% python3 -q
>>> import numpy as np
>>> from numpy import linalg as LA
>>> np.set_printoptions(precision=1, suppress=True, linewidth=160)
>>> rnd = lambda a: np.round(a, 1) + 0
>>> F = np.loadtxt("layer2.csv", delimiter=",")
>>> F
array([[0., 0., 0., 0., 1., 0., 0., 0., 0., 0.],
       [1., 0., 0., 0., 0., 0., 0., 0., 0., 0.],
       [0., 0., 0., 1., 0., 0., 0., 0., 0., 0.],
       [0., 0., 0., 0., 0., 0., 0., 0., 1., 0.],
       [0., 0., 1., 0., 0., 0., 0., 0., 0., 0.],
       [0., 0., 0., 0., 0., 0., 1., 0., 0., 0.],
       [0., 0., 0., 0., 0., 1., 0., 0., 0., 0.],
       [0., 0., 0., 0., 0., 0., 0., 0., 0., 1.],
       [0., 0., 0., 0., 0., 0., 0., 1., 0., 0.],
       [0., 1., 0., 0., 0., 0., 0., 0., 0., 0.]])
>>> # 2 blocks once reordered
>>> rnd(LA.matrix_power(F, 2))
array([[0., 0., 1., 0., 0., 0., 0., 0., 0., 0.],
       [0., 0., 0., 0., 1., 0., 0., 0., 0., 0.],
       [0., 0., 0., 0., 0., 0., 0., 0., 1., 0.],
       [0., 0., 0., 0., 0., 0., 0., 1., 0., 0.],
       [0., 0., 0., 1., 0., 0., 0., 0., 0., 0.],
       [0., 0., 0., 0., 0., 1., 0., 0., 0., 0.],
       [0., 0., 0., 0., 0., 0., 1., 0., 0., 0.],
       [0., 1., 0., 0., 0., 0., 0., 0., 0., 0.],
       [0., 0., 0., 0., 0., 0., 0., 0., 0., 1.],
       [1., 0., 0., 0., 0., 0., 0., 0., 0., 0.]])
>>> F @ np.ones(10)
array([1., 1., 1., 1., 1., 1., 1., 1., 1., 1.])
>>> rnd(LA.matrix_power(F, 100))
array([[0., 0., 0., 0., 0., 0., 0., 0., 1., 0.],
       [0., 0., 0., 1., 0., 0., 0., 0., 0., 0.],
       [0., 0., 0., 0., 0., 0., 0., 0., 0., 1.],
       [0., 1., 0., 0., 0., 0., 0., 0., 0., 0.],
       [0., 0., 0., 0., 0., 0., 0., 1., 0., 0.],
       [0., 0., 0., 0., 0., 1., 0., 0., 0., 0.],
       [0., 0., 0., 0., 0., 0., 1., 0., 0., 0.],
       [0., 0., 0., 0., 1., 0., 0., 0., 0., 0.],
       [1., 0., 0., 0., 0., 0., 0., 0., 0., 0.],
       [0., 0., 1., 0., 0., 0., 0., 0., 0., 0.]])
>>> p = np.eye(10)[4]
>>> for _ in range(6):
...     p = p @ F
...     print(p.round(1))
... 
[0. 0. 1. 0. 0. 0. 0. 0. 0. 0.]
[0. 0. 0. 1. 0. 0. 0. 0. 0. 0.]
[0. 0. 0. 0. 0. 0. 0. 0. 1. 0.]
[0. 0. 0. 0. 0. 0. 0. 1. 0. 0.]
[0. 0. 0. 0. 0. 0. 0. 0. 0. 1.]
[0. 1. 0. 0. 0. 0. 0. 0. 0. 0.]
>>> vec = np.array([1, 1, 2, 1, 0, 1, 2, 1, 0, 2])
>>> rnd(LA.inv(F))
array([[0., 1., 0., 0., 0., 0., 0., 0., 0., 0.],
       [0., 0., 0., 0., 0., 0., 0., 0., 0., 1.],
       [0., 0., 0., 0., 1., 0., 0., 0., 0., 0.],
       [0., 0., 1., 0., 0., 0., 0., 0., 0., 0.],
       [1., 0., 0., 0., 0., 0., 0., 0., 0., 0.],
       [0., 0., 0., 0., 0., 0., 1., 0., 0., 0.],
       [0., 0., 0., 0., 0., 1., 0., 0., 0., 0.],
       [0., 0., 0., 0., 0., 0., 0., 0., 1., 0.],
       [0., 0., 0., 1., 0., 0., 0., 0., 0., 0.],
       [0., 0., 0., 0., 0., 0., 0., 1., 0., 0.]])
>>> rnd(np.sort(np.abs(np.degrees(np.angle(LA.eigvals(F))))))
array([  0.,   0.,  45.,  45.,  90.,  90., 135., 135., 180., 180.])
>>> gram = F.T @ F
>>> print(gram)
[[1. 0. 0. 0. 0. 0. 0. 0. 0. 0.]
 [0. 1. 0. 0. 0. 0. 0. 0. 0. 0.]
 [0. 0. 1. 0. 0. 0. 0. 0. 0. 0.]
 [0. 0. 0. 1. 0. 0. 0. 0. 0. 0.]
 [0. 0. 0. 0. 1. 0. 0. 0. 0. 0.]
 [0. 0. 0. 0. 0. 1. 0. 0. 0. 0.]
 [0. 0. 0. 0. 0. 0. 1. 0. 0. 0.]
 [0. 0. 0. 0. 0. 0. 0. 1. 0. 0.]
 [0. 0. 0. 0. 0. 0. 0. 0. 1. 0.]
 [0. 0. 0. 0. 0. 0. 0. 0. 0. 1.]]
>>> np.diag(gram)
array([1., 1., 1., 1., 1., 1., 1., 1., 1., 1.])
>>> print(rnd(LA.svd(F, compute_uv=False) ** 2))
[1. 1. 1. 1. 1. 1. 1. 1. 1. 1.]
>>> LA.matrix_rank(gram)
np.int64(10)
>>> print((F @ F.T).shape)
(10, 10)
>>> rng = np.random.default_rng(33885)
>>> out = F + rng.integers(-2, 3, (10, 1)) @ rng.integers(-2, 3, (1, 10))
>>> out
array([[ 1.,  2.,  1., -1.,  2.,  1.,  1.,  1.,  0., -2.],
       [ 2.,  2.,  1., -1.,  1.,  1.,  1.,  1.,  0., -2.],
       [-1., -2., -1.,  2., -1., -1., -1., -1.,  0.,  2.],
       [ 0.,  0.,  0.,  0.,  0.,  0.,  0.,  0.,  1.,  0.],
       [-2., -4., -1.,  2., -2., -2., -2., -2.,  0.,  4.],
       [ 0.,  0.,  0.,  0.,  0.,  0.,  1.,  0.,  0.,  0.],
       [ 2.,  4.,  2., -2.,  2.,  3.,  2.,  2.,  0., -4.],
       [ 1.,  2.,  1., -1.,  1.,  1.,  1.,  1.,  0., -1.],
       [-1., -2., -1.,  1., -1., -1., -1.,  0.,  0.,  2.],
       [ 1.,  3.,  1., -1.,  1.,  1.,  1.,  1.,  0., -2.]])
>>> print(LA.matrix_rank(out - F, tol=1e-8))
1
>>> rnd(LA.svd(out - F, compute_uv=False))
array([14.5,  0. ,  0. ,  0. ,  0. ,  0. ,  0. ,  0. ,  0. ,  0. ])
>>> print(np.abs(out - F).sum(axis=1))
[11. 11. 11.  0. 22.  0. 22. 11. 11. 11.]
>>> data = np.array([[0.0, -1.7, -0.7, 1.0, 0.9, 0.0],
...     [-0.7, -0.2, -0.2, -1.6, -0.1, -8.0],
...     [0.2, -1.1, -0.6, -1.7, -0.8, 10.0],
...     [0.5, -1.6, 0.8, -1.3, 2.2, -6.0],
...     [1.2, 1.3, 0.9, -1.4, 2.0, -26.0],
...     [1.5, 1.7, -0.1, -0.5, 1.1, 8.0],
...     [2.3, 1.3, -0.8, -0.6, 1.7, -2.0],
...     [0.2, -0.6, 0.4, -0.2, 0.4, -46.0],
...     [0.7, -0.6, 0.0, -1.7, -0.4, 2.0]])
>>> print(data)
[[  0.   -1.7  -0.7   1.    0.9   0. ]
 [ -0.7  -0.2  -0.2  -1.6  -0.1  -8. ]
 [  0.2  -1.1  -0.6  -1.7  -0.8  10. ]
 [  0.5  -1.6   0.8  -1.3   2.2  -6. ]
 [  1.2   1.3   0.9  -1.4   2.  -26. ]
 [  1.5   1.7  -0.1  -0.5   1.1   8. ]
 [  2.3   1.3  -0.8  -0.6   1.7  -2. ]
 [  0.2  -0.6   0.4  -0.2   0.4 -46. ]
 [  0.7  -0.6   0.   -1.7  -0.4   2. ]]
>>> left, sig, VT = LA.svd(data)
>>> rnd(sig)
array([55.4,  5. ,  3.7,  3. ,  1.8,  0.9])
>>> print(np.argmax(sig[:-1] / (sig[1:] + 1e-6)) + 1)
1
>>> out = left[:, :1] @ np.diag(sig[:1]) @ VT[:1]
>>> print(rnd(out))
[[  0.    0.    0.    0.    0.    0. ]
 [  0.1   0.    0.1  -0.1   0.2  -8. ]
 [ -0.1   0.   -0.2   0.1  -0.3  10. ]
 [  0.1   0.    0.1  -0.1   0.2  -6.1]
 [  0.2   0.    0.4  -0.4   0.7 -26.1]
 [ -0.1   0.   -0.1   0.1  -0.2   7.9]
 [  0.    0.    0.    0.    0.1  -2.1]
 [  0.4  -0.1   0.8  -0.6   1.3 -46. ]
 [  0.    0.    0.    0.   -0.1   2. ]]
>>> rnd(np.abs(data - out).max())
np.float64(2.3)
>>> f, r1 = out[6], out[4]
>>> rnd(f @ f)
np.float64(4.2)
>>> p = (f @ r1) / (f @ f) * f
>>> print(LA.matrix_rank(np.outer(f, r1)))
1
>>> rnd(r1 - p)
array([0., 0., 0., 0., 0., 0.])
>>> X = np.load("out3.npy")
>>> print(X)
[[1.3 2.  0.  0.  2.  0.  2.  2. ]
 [2.  0.3 2.  0.  0.  1.  0.  2. ]
 [1.  1.  1.3 2.  1.  2.  1.  0. ]
 [0.  0.  1.  0.3 2.  2.  0.  1. ]
 [0.  0.  1.  0.  2.3 2.  0.  1. ]
 [2.  1.  2.  1.  0.  2.3 1.  2. ]
 [0.  0.  1.  2.  2.  1.  1.3 1. ]
 [1.  2.  0.  0.  2.  0.  2.  2.3]]
>>> out = LA.inv(X)
>>> rnd(X @ out)
array([[1., 0., 0., 0., 0., 0., 0., 0.],
       [0., 1., 0., 0., 0., 0., 0., 0.],
       [0., 0., 1., 0., 0., 0., 0., 0.],
       [0., 0., 0., 1., 0., 0., 0., 0.],
       [0., 0., 0., 0., 1., 0., 0., 0.],
       [0., 0., 0., 0., 0., 1., 0., 0.],
       [0., 0., 0., 0., 0., 0., 1., 0.],
       [0., 0., 0., 0., 0., 0., 0., 1.]])
>>> print(np.allclose(out, X.T))
False
>>> lab = rng.permutation(8)
>>> out = X[:, lab] * rng.choice([-1, 1], 8)
>>> out
array([[-0. , -0. , -2. ,  0. , -2. ,  2. ,  1.3, -2. ],
       [-0. , -1. , -0. ,  2. , -0.3,  2. ,  2. , -0. ],
       [-2. , -2. , -1. ,  1.3, -1. ,  0. ,  1. , -1. ],
       [-0.3, -2. , -0. ,  1. , -0. ,  1. ,  0. , -2. ],
       [-0. , -2. , -0. ,  1. , -0. ,  1. ,  0. , -2.3],
       [-1. , -2.3, -1. ,  2. , -1. ,  2. ,  2. , -0. ],
       [-2. , -1. , -1.3,  1. , -0. ,  1. ,  0. , -2. ],
       [-0. , -0. , -2. ,  0. , -2. ,  2.3,  1. , -2. ]])
>>> left, _, VT = LA.svd(X.T @ out)
>>> lab
array([3, 5, 6, 2, 1, 7, 0, 4])
>>> rnd(LA.lstsq(X, out)[0])
array([[ 0.,  0.,  0.,  0.,  0.,  0.,  1.,  0.],
       [ 0.,  0.,  0.,  0., -1.,  0.,  0.,  0.],
       [ 0.,  0.,  0.,  1.,  0.,  0.,  0.,  0.],
       [-1.,  0.,  0.,  0.,  0.,  0.,  0.,  0.],
       [ 0.,  0.,  0.,  0.,  0.,  0.,  0., -1.],
       [ 0., -1.,  0.,  0.,  0.,  0.,  0.,  0.],
       [ 0.,  0., -1.,  0.,  0.,  0.,  0.,  0.],
       [ 0.,  0.,  0.,  0.,  0.,  1.,  0.,  0.]])
>>> out = X / LA.norm(X, axis=1, keepdims=True)
>>> gram = out @ out.T
>>> print((np.abs(gram) > 0.9).astype(int))
[[1 0 0 0 0 0 0 1]
 [0 1 0 0 0 0 0 0]
 [0 0 1 0 0 0 0 0]
 [0 0 0 1 1 0 0 0]
 [0 0 0 1 1 0 0 0]
 [0 0 0 0 0 1 0 0]
 [0 0 0 0 0 0 1 0]
 [1 0 0 0 0 0 0 1]]
>>> rnd(np.degrees(np.arccos(np.clip(gram[1, 4], -1, 1))))
np.float64(60.4)
>>> np.argwhere(np.triu(np.abs(gram) > 0.95, 1))
array([[0, 7],
       [3, 4]])
>>> rnd(gram[1])
array([0.5, 1. , 0.5, 0.5, 0.5, 0.9, 0.4, 0.5])
>>> rnd(LA.norm(out, axis=1))
array([1., 1., 1., 1., 1., 1., 1., 1.])
>>> f = np.array([-4, -1, 0, -5, 2, 1, 2, -2])
>>> out = X + np.outer(f, np.eye(8)[2])
>>> LA.matrix_rank(LA.inv(out) - LA.inv(X), tol=1e-8)
np.int64(1)
>>> out
array([[ 1.3,  2. , -4. ,  0. ,  2. ,  0. ,  2. ,  2. ],
       [ 2. ,  0.3,  1. ,  0. ,  0. ,  1. ,  0. ,  2. ],
       [ 1. ,  1. ,  1.3,  2. ,  1. ,  2. ,  1. ,  0. ],
       [ 0. ,  0. , -4. ,  0.3,  2. ,  2. ,  0. ,  1. ],
       [ 0. ,  0. ,  3. ,  0. ,  2.3,  2. ,  0. ,  1. ],
       [ 2. ,  1. ,  3. ,  1. ,  0. ,  2.3,  1. ,  2. ],
       [ 0. ,  0. ,  3. ,  2. ,  2. ,  1. ,  1.3,  1. ],
       [ 1. ,  2. , -2. ,  0. ,  2. ,  0. ,  2. ,  2.3]])
>>> print(rnd(LA.det(out) / LA.det(X)), rnd(1 + LA.solve(X, f)[2]))
49.8 49.8
>>> f = np.array([-1, -1])
>>> rnd(np.cross(out[4, :3], out[1, :3]))
array([-0.9,  6. ,  0. ])
>>> rnd(np.correlate(out[4], out[1], "full"))
array([0. , 0. , 6. , 0. , 7.6, 4. , 2.3, 7. , 0.9, 9.3, 2.7, 5.2, 5. , 0.3, 2. ])
>>> A = np.array([[-1, 0, 1, 2, 3, 4, 5, 6],
...     [7, 8, 9, 10, 11, 12, 13, 14],
...     [15, 16, 17, 18, 19, 20, 21, 22],
...     [23, 24, 25, 26, 27, 28, 29, 30],
...     [31, 32, 33, 34, 35, 36, 37, 38],
...     [39, 40, 41, 42, 43, 44, 45, 46],
...     [47, 48, 49, 50, 51, 52, 53, 54],
...     [55, 56, 57, 58, 59, 60, 61, 62]])
>>> np.abs(np.diag(LA.qr(A)[1])) > 1e-9
array([ True,  True, False, False, False, False, False, False])
>>> M = np.array([[-1, 2, 1, 0, 3],
...     [3, 0, -1, -1, 1],
...     [0, 1, 0, -1, 1],
...     [3, 2, 0, -1, 3]])
>>> M[-1] = M[0] + 3 * M[1]
>>> print(M)
[[-1  2  1  0  3]
 [ 3  0 -1 -1  1]
 [ 0  1  0 -1  1]
 [ 8  2 -2 -3  6]]
>>> out = M / np.sqrt((M ** 2).mean(axis=1, keepdims=True))
>>> LA.matrix_rank(out) == LA.matrix_rank(M)
np.True_
>>> print(rnd(LA.norm(out, axis=1)))
[2.2 2.2 2.2 2.2]
>>> rnd(M - M.mean(axis=1, keepdims=True))
array([[-2. ,  1. ,  0. , -1. ,  2. ],
       [ 2.6, -0.4, -1.4, -1.4,  0.6],
       [-0.2,  0.8, -0.2, -1.2,  0.8],
       [ 5.8, -0.2, -4.2, -5.2,  3.8]])
>>> LA.matrix_rank(M - M.mean(axis=1, keepdims=True))
np.int64(3)
>>> print(rnd(LA.svd(F, compute_uv=False)))
[1. 1. 1. 1. 1. 1. 1. 1. 1. 1.]
>>> t = np.radians(36)
>>> Rm = np.eye(5)
>>> Rm[3, 3] = Rm[4, 4] = np.cos(t)
>>> Rm[3, 4], Rm[4, 3] = -np.sin(t), np.sin(t)
>>> rnd(Rm)
array([[ 1. ,  0. ,  0. ,  0. ,  0. ],
       [ 0. ,  1. ,  0. ,  0. ,  0. ],
       [ 0. ,  0. ,  1. ,  0. ,  0. ],
       [ 0. ,  0. ,  0. ,  0.8, -0.6],
       [ 0. ,  0. ,  0. ,  0.6,  0.8]])
>>> out = M @ Rm.T
>>> rnd(out)
array([[-1. ,  2. ,  1. , -1.8,  2.4],
       [ 3. ,  0. , -1. , -1.4,  0.2],
       [ 0. ,  1. ,  0. , -1.4,  0.2],
       [ 8. ,  2. , -2. , -6. ,  3.1]])
>>> print(rnd(LA.svd(M, compute_uv=False)), rnd(LA.svd(out, compute_uv=False)))
[11.4  4.1  0.9  0. ] [11.4  4.1  0.9  0. ]
>>> rnd(np.abs(out - M).max(axis=0))
array([0. , 0. , 0. , 3. , 2.9])
>>> W = np.array([[-2, 3], [0, -1], [-2, -1], [-3, 1], [0, -3]])
>>> b = np.array([4, 1])
>>> act = np.maximum(M @ W + b, 0)
>>> LA.matrix_rank(act)
np.int64(2)
>>> act
array([[4, 0],
       [3, 7],
       [7, 0],
       [1, 4]])
>>> (act > 0).mean(axis=0)
array([1. , 0.5])
>>> (act > 0).astype(int)
array([[1, 0],
       [1, 1],
       [1, 0],
       [1, 1]])
>>> basis = np.array([[2, 2, 2], [1, -3, -2]])
>>> print(act @ basis)
[[  8   8   8]
 [ 13 -15  -8]
 [ 14  14  14]
 [  6 -10  -6]]
>>> Q, _ = LA.qr(np.array([[0.3, 1.3, 0.9, 0.3, -1.5, 0.4, -0.5, -0.5, 0.2],
...     [-0.1, -0.9, -1.2, 0.0, 1.2, 0.1, -0.1, 0.9, 1.7],
...     [-0.4, -1.6, 1.3, 0.7, -0.7, -0.3, -1.8, 0.5, -1.3],
...     [-0.5, -0.8, 0.9, 0.3, -0.5, 1.1, -2.9, -1.6, -0.4],
...     [-0.3, -0.8, 1.2, 0.7, -1.1, 0.0, 0.6, 0.3, -2.2],
...     [0.7, 1.3, 0.5, -0.3, 1.2, 1.3, -0.3, 0.5, -1.7],
...     [-1.3, 1.0, 0.0, -0.8, -1.6, 1.0, 0.4, -0.3, 0.4],
...     [-1.2, -1.2, -0.1, 1.4, -0.5, -0.5, -2.3, 0.1, 2.4],
...     [-0.6, 0.5, -2.1, -0.5, 1.3, 0.0, -0.9, 0.9, -0.5]]))
>>> W0 = -2 * Q
>>> rnd(W0)
array([[ 0.3, -0.7,  0.7, -1. ,  0.7,  0.7,  0.5, -0.8,  0. ],
       [-0.1,  0.6, -0.9,  0.1,  0. ,  1.2, -0.6, -0.8,  0.6],
       [-0.4,  0.9,  0.7,  0.4, -0.3, -0.6,  0.7, -1.2,  0.2],
       [-0.5,  0.3,  0.5,  0.4, -0.6,  1.2,  0.8,  0.7, -0.4],
       [-0.3,  0.4,  0.7, -0.2,  0.1,  0.1, -1.3, -0.3, -1.2],
       [ 0.7, -0.6,  0.4, -0.2, -1.7,  0.1, -0.3, -0.3,  0.2],
       [-1.2, -1.1,  0.4,  0.8,  0.1,  0. , -0.4, -0.2,  0.5],
       [-1.1,  0.4,  0. , -1.4, -0.4, -0.2, -0.1,  0.4,  0.5],
       [-0.6, -0.5, -1.1, -0.2, -0.4, -0.1,  0.6, -0.6, -1.1]])
>>> rnd(LA.pinv(W0))
array([[ 0.1,  0. , -0.1, -0.1, -0.1,  0.2, -0.3, -0.3, -0.1],
       [-0.2,  0.1,  0.2,  0.1,  0.1, -0.1, -0.3,  0.1, -0.1],
       [ 0.2, -0.2,  0.2,  0.1,  0.2,  0.1,  0.1,  0. , -0.3],
       [-0.2,  0. ,  0.1,  0.1,  0. , -0.1,  0.2, -0.4,  0. ],
       [ 0.2,  0. , -0.1, -0.1,  0. , -0.4,  0. , -0.1, -0.1],
       [ 0.2,  0.3, -0.1,  0.3,  0. ,  0. ,  0. , -0.1,  0. ],
       [ 0.1, -0.2,  0.2,  0.2, -0.3, -0.1, -0.1,  0. ,  0.1],
       [-0.2, -0.2, -0.3,  0.2, -0.1, -0.1, -0.1,  0.1, -0.1],
       [ 0. ,  0.2,  0. , -0.1, -0.3,  0.1,  0.1,  0.1, -0.3]])
>>> rnd(W0 @ W0.T)
array([[4., 0., 0., 0., 0., 0., 0., 0., 0.],
       [0., 4., 0., 0., 0., 0., 0., 0., 0.],
       [0., 0., 4., 0., 0., 0., 0., 0., 0.],
       [0., 0., 0., 4., 0., 0., 0., 0., 0.],
       [0., 0., 0., 0., 4., 0., 0., 0., 0.],
       [0., 0., 0., 0., 0., 4., 0., 0., 0.],
       [0., 0., 0., 0., 0., 0., 4., 0., 0.],
       [0., 0., 0., 0., 0., 0., 0., 4., 0.],
       [0., 0., 0., 0., 0., 0., 0., 0., 4.]])
>>> rnd(W0[:, 3] @ W0[:, 8])
np.float64(0.0)
>>> rnd(W0.T @ W0)
array([[4., 0., 0., 0., 0., 0., 0., 0., 0.],
       [0., 4., 0., 0., 0., 0., 0., 0., 0.],
       [0., 0., 4., 0., 0., 0., 0., 0., 0.],
       [0., 0., 0., 4., 0., 0., 0., 0., 0.],
       [0., 0., 0., 0., 4., 0., 0., 0., 0.],
       [0., 0., 0., 0., 0., 4., 0., 0., 0.],
       [0., 0., 0., 0., 0., 0., 4., 0., 0.],
       [0., 0., 0., 0., 0., 0., 0., 4., 0.],
       [0., 0., 0., 0., 0., 0., 0., 0., 4.]])
